$ ipython --no-banner

In [1]: import numpy as np

In [2]: np.set_printoptions(precision=2, suppress=True, linewidth=160)

In [3]: M = np.load("case1.npy")

In [4]: print(M)
[[ 2  9 -2  6  7 -7 -2  7 -5 -1 -7 -6 -4  1 -9]
 [ 1 -1 -4  8  2 -5  7  6  2 -2  3  5 -3  8  8]
 [ 7 -6  1  8  0 -1  8  4  9 -9 -4 -5 -1  4  6]
 [-9  2  5  5  7  4  5 -8  6 -1 -3 -3 -5  4  7]
 [-8  4 -6  2  0  0  8 -7  6 -2  3  4  4  9 -4]
 [-5  1 -1  9  6  2  0 -1 -8 -3  3 -8  1  3  3]
 [ 6  4 -7 -2 -1  5  2  7 -5 -4 -1  3 -9  5 -5]
 [ 3 -5 -7 -3 -4 -4  6  2 -8  4  5  3  4  8  4]
 [-4 -1 -9  1 -3 -6 -9  5  4 -7  9 -9 -5  8 -7]
 [ 6  9 -6 -7  1 -8  4 -7 -5  8 -4  3 -4 -2 -2]
 [ 2  7 -3 -1  5 -8  8 -3  6  5 -9 -1 -1  2  5]]

In [5]: w1 = np.array([[-7, 9, -6, -3, 5],
   ...:     [-7, 6, 0, -9, 3],
   ...:     [-3, -4, -6, -5, 2],
   ...:     [-3, -9, -3, 7, 1],
   ...:     [9, -3, 0, -9, -2],
   ...:     [4, 5, -2, -3, -4],
   ...:     [9, -2, 1, 3, -1],
   ...:     [-3, 6, -7, 5, -2],
   ...:     [-9, 5, -5, 1, -3],
   ...:     [-1, -6, -3, 8, 2],
   ...:     [7, -5, 0, -4, -8],
   ...:     [9, 2, -9, -6, -6],
   ...:     [6, 5, -3, -2, -4],
   ...:     [-8, -3, -7, 6, 5],
   ...:     [-8, 3, -1, 4, -6]])

In [6]: c = np.array([4, 0, 5, 3, 5])

In [7]: act = np.maximum(M @ w1 + c, 0)

In [8]: np.linalg.matrix_rank(act)
Out[8]: np.int64(5)

In [9]: print((act > 0).astype(int))
[[0 0 1 0 1]
 [0 0 0 1 0]
 [0 1 0 1 1]
 [0 0 1 1 0]
 [1 0 1 1 0]
 [1 0 1 1 1]
 [0 1 0 0 1]
 [1 0 0 1 0]
 [0 0 1 1 1]
 [1 1 1 0 1]
 [0 1 1 1 1]]

In [10]: W2 = np.array([[2, 2, -1], [0, 2, 2], [3, 1, -3], [1, -3, 3], [0, -3, -2]])

In [11]: act @ W2
Out[11]: 
array([[ 138, -632, -590],
       [ 163, -489,  489],
       [ 167, -448,  579],
       [ 153,   11, -105],
       [ 287,  237, -129],
       [ 487,   68, -270],
       [   0,   -5,   80],
       [ 375, -309,  411],
       [ 403, -405,  -47],
       [ 323, -239, -529],
       [  73, -380,    7]])

In [12]: print((act @ W2).round(6).argmax(axis=1))
[0 2 2 0 0 0 2 2 0 0 0]
